$ ipython --no-banner

In [1]: import numpy as np

In [2]: np.set_printoptions(precision=2, suppress=True, linewidth=200)

In [3]: tidy = lambda a: np.round(a, 2) + 0

In [4]: A = np.load("test10.npy")

In [5]: tidy(A)
Out[5]: 
array([[1.  , 0.  , 0.  , 0.  , 0.  ],
       [0.  , 1.  , 0.  , 0.  , 0.  ],
       [0.  , 0.33, 0.33, 0.33, 0.  ],
       [0.5 , 0.  , 0.  , 0.5 , 0.  ],
       [0.  , 0.33, 0.  , 0.  , 0.67]])

In [6]: evals, evecs = np.linalg.eig(A)

In [7]: tidy(evals)
Out[7]: array([0.33, 0.5 , 0.67, 1.  , 1.  ])

In [8]: A @ evecs[:, 0] - evals[0] * evecs[:, 0]
Out[8]: array([0., 0., 0., 0., 0.])

In [9]: hat = np.triu(np.array([[3, 2, 5, -1, 1],
   ...:     [-3, -2, -1, 2, -1],
   ...:     [5, -3, -3, -4, 3],
   ...:     [-4, -5, -1, -1, 3],
   ...:     [1, 3, 1, 0, -3]]), 1) + np.eye(5)

In [10]: out = hat @ A @ np.linalg.inv(hat)

In [11]: tidy(np.trace(out)), np.trace(A)
Out[11]: (np.float64(3.5), np.float64(3.5))

In [12]: J = np.load("sample18.npy")

In [13]: J
Out[13]: 
array([[0, 0, 0, 0, 0, 0, 0, 0, 0, 0, 0, 0, 1],
       [0, 0, 0, 0, 0, 1, 0, 0, 0, 0, 0, 0, 0],
       [0, 0, 0, 0, 0, 0, 0, 0, 1, 0, 0, 0, 0],
       [0, 0, 0, 0, 0, 0, 0, 0, 0, 0, 0, 1, 0],
       [0, 1, 0, 0, 0, 0, 0, 0, 0, 0, 0, 0, 0],
       [0, 0, 0, 0, 0, 0, 0, 1, 0, 0, 0, 0, 0],
       [1, 0, 0, 0, 0, 0, 0, 0, 0, 0, 0, 0, 0],
       [0, 0, 0, 0, 0, 0, 0, 0, 0, 1, 0, 0, 0],
       [0, 0, 0, 0, 0, 0, 0, 0, 0, 0, 1, 0, 0],
       [0, 0, 0, 0, 1, 0, 0, 0, 0, 0, 0, 0, 0],
       [0, 0, 0, 0, 0, 0, 1, 0, 0, 0, 0, 0, 0],
       [0, 0, 1, 0, 0, 0, 0, 0, 0, 0, 0, 0, 0],
       [0, 0, 0, 1, 0, 0, 0, 0, 0, 0, 0, 0, 0]])

In [14]: # 2 groups of indices that never mix

In [15]: J[:, 12] @ J[:, 0]
Out[15]: np.int64(0)

In [16]: tidy(np.linalg.norm(J, axis=0))
Out[16]: array([1., 1., 1., 1., 1., 1., 1., 1., 1., 1., 1., 1., 1.])

In [17]: x0 = np.array([0, -2, -3, -2, -2, 3, -2, 3, -3, -3, 1, -1, 2])

In [18]: tidy(np.linalg.norm(x0)), tidy(np.linalg.norm(J @ x0))
Out[18]: (np.float64(8.19), np.float64(8.19))

In [19]: tidy(np.sort(np.abs(np.degrees(np.angle(np.linalg.eigvals(J))))))
Out[19]: array([  0.,   0.,  45.,  45.,  72.,  72.,  90.,  90., 135., 135., 144., 144., 180.])

In [20]: J.T @ (J @ x0)
Out[20]: array([ 0, -2, -3, -2, -2,  3, -2,  3, -3, -3,  1, -1,  2])

In [21]: 13 - np.linalg.matrix_rank(J - np.eye(13), tol=1e-8)
Out[21]: np.int64(2)

In [22]: rng = np.random.default_rng(54410)

In [23]: idx = rng.permutation(13)

In [24]: idx
Out[24]: array([ 2,  9,  3,  0,  8,  4, 11,  5,  6, 10,  1, 12,  7])

In [25]: out = J[idx][:, idx]

In [26]: np.allclose(out, J)
Out[26]: False

In [27]: tidy(np.linalg.det(out)), tidy(np.linalg.det(J[idx]))
Out[27]: (np.float64(-1.0), np.float64(-1.0))

In [28]: np.diag(out)
Out[28]: array([0, 0, 0, 0, 0, 0, 0, 0, 0, 0, 0, 0, 0])

In [29]: tidy(np.sort(np.abs(np.linalg.eigvals(out))))
Out[29]: array([1., 1., 1., 1., 1., 1., 1., 1., 1., 1., 1., 1., 1.])

In [30]: out = np.linalg.inv(J)

In [31]: tidy(np.linalg.cond(J))
Out[31]: np.float64(1.0)

In [32]: tidy(np.linalg.norm(J, axis=1))
Out[32]: array([1., 1., 1., 1., 1., 1., 1., 1., 1., 1., 1., 1., 1.])

In [33]: tidy(np.linalg.norm(J, 1)), tidy(np.linalg.norm(J, np.inf))
Out[33]: (np.float64(1.0), np.float64(1.0))

In [34]: tidy(np.linalg.norm(J, 2))
Out[34]: np.float64(1.0)

In [35]: F = np.load("case3.npy")

In [36]: tidy(F)
Out[36]: 
array([[ 0.31, -0.37, -0.29,  0.51, -0.22,  0.07,  0.29, -0.27,  0.22],
       [-0.37,  0.86,  0.21, -0.61,  0.5 , -0.41,  0.43, -0.04, -0.68],
       [-0.29,  0.21,  0.41, -0.59,  0.26, -0.04, -0.59,  0.19,  0.1 ],
       [ 0.51, -0.61, -0.59,  0.98, -0.52,  0.25,  0.58, -0.24,  0.2 ],
       [-0.22,  0.5 ,  0.26, -0.52,  0.46, -0.41,  0.08, -0.23, -0.23],
       [ 0.07, -0.41, -0.04,  0.25, -0.41,  1.07, -0.06,  0.38,  0.72],
       [ 0.29,  0.43, -0.59,  0.58,  0.08, -0.06,  1.94, -0.73, -0.42],
       [-0.27, -0.04,  0.19, -0.24, -0.23,  0.38, -0.73,  0.82, -0.1 ],
       [ 0.22, -0.68,  0.1 ,  0.2 , -0.23,  0.72, -0.42, -0.1 ,  1.14]])

In [37]: # null space of dimension 5

In [38]: Uu, sigma, VT = np.linalg.svd(F)

In [39]: evecs = VT[:(sigma > 1e-8).sum()]

In [40]: x0 = F[4] + 2 * F[8] + rng.integers(2) * np.eye(9)[1]

In [41]: tidy(x0)
Out[41]: array([ 0.22,  0.15,  0.45, -0.11,  0.  ,  1.04, -0.76, -0.43,  2.06])

In [42]: tidy(np.diag(evecs.T @ evecs))
Out[42]: array([0.14, 0.37, 0.18, 0.4 , 0.24, 0.69, 0.77, 0.56, 0.65])
